In [1]: import numpy as np

In [2]: np.set_printoptions(precision=2, suppress=True, linewidth=200)

In [3]: rnd = lambda a: np.round(a, 2) + 0

In [4]: m1 = np.load("data.npy")

In [5]: print(m1)
[[ -1   1   2   0   1   2  -1]
 [ -2  -1   3   1   3   0  -3]
 [ -4   0   2   1   4   1  -3]
 [ -2  -2   4   2   5   0  -4]
 [ -1  -2   6   1   4   0  -3]
 [ -1  -2   5   2   5  -1  -5]
 [  0  -2   3   2   7  -2  -5]
 [  1  -2   2   1   6   0  -3]
 [ -1   0   3   0   4   2  -2]
 [ -2   0   1  -2   3   0  -1]
 [ -1  -1   3  -4   4   2   0]
 [ -1  -2   2  -2   2   3  -2]
 [  1  -3   0   0   0   4  -2]
 [  1  -4  -2   2   0   4  -1]
 [  1  -5   0   3   0   3  -1]
 [  1  -7  -1   4  -2   4  -1]
 [  0  -9   0   2  -2   3  -3]
 [  0  -8  -2   2  -1   5  -5]
 [ -2  -7  -3   1  -3   7  -7]
 [ -3  -8  -5   0  -4   7  -5]
 [ -1  -8  -5   1  -4   7  -5]
 [ -1  -8  -5   2  -4   7  -3]
 [ -3 -10  -3   2  -2   9  -3]
 [ -1  -9  -1   2  -3  10  -2]
 [ -3  -9   1   0  -4   9   0]
 [ -3 -11   2  -1  -6  10  -1]]

In [6]: rng = np.random.default_rng(8804)

In [7]: labels = rng.permutation(7)

In [8]: out = m1[:, labels] * rng.choice([-1, 1], 7)

In [9]: print(out)
[[  1   0   1   1   2  -1   2]
 [  2   1   3  -1   3  -3   0]
 [  4   1   4   0   2  -3   1]
 [  2   2   5  -2   4  -4   0]
 [  1   1   4  -2   6  -3   0]
 [  1   2   5  -2   5  -5  -1]
 [  0   2   7  -2   3  -5  -2]
 [ -1   1   6  -2   2  -3   0]
 [  1   0   4   0   3  -2   2]
 [  2  -2   3   0   1  -1   0]
 [  1  -4   4  -1   3   0   2]
 [  1  -2   2  -2   2  -2   3]
 [ -1   0   0  -3   0  -2   4]
 [ -1   2   0  -4  -2  -1   4]
 [ -1   3   0  -5   0  -1   3]
 [ -1   4  -2  -7  -1  -1   4]
 [  0   2  -2  -9   0  -3   3]
 [  0   2  -1  -8  -2  -5   5]
 [  2   1  -3  -7  -3  -7   7]
 [  3   0  -4  -8  -5  -5   7]
 [  1   1  -4  -8  -5  -5   7]
 [  1   2  -4  -8  -5  -3   7]
 [  3   2  -2 -10  -3  -3   9]
 [  1   2  -3  -9  -1  -2  10]
 [  3   0  -4  -9   1   0   9]
 [  3  -1  -6 -11   2  -1  10]]

In [10]: U, _, VT = np.linalg.svd(m1.T @ out)

In [11]: print(rnd(U @ VT))
[[-1.  0.  0.  0.  0.  0.  0.]
 [ 0.  0.  0.  1.  0.  0.  0.]
 [ 0.  0.  0.  0.  1.  0.  0.]
 [ 0.  1.  0.  0.  0.  0.  0.]
 [ 0.  0.  1.  0.  0.  0.  0.]
 [ 0.  0.  0.  0.  0.  0.  1.]
 [ 0.  0.  0.  0.  0.  1.  0.]]

In [12]: print(rnd(np.linalg.lstsq(m1, out)[0]))
[[-1.  0.  0.  0.  0.  0.  0.]
 [ 0.  0.  0.  1.  0.  0.  0.]
 [ 0.  0.  0.  0.  1.  0.  0.]
 [ 0.  1.  0.  0.  0.  0.  0.]
 [ 0.  0.  1.  0.  0.  0.  0.]
 [ 0.  0.  0.  0.  0.  0.  1.]
 [ 0.  0.  0.  0.  0.  1.  0.]]
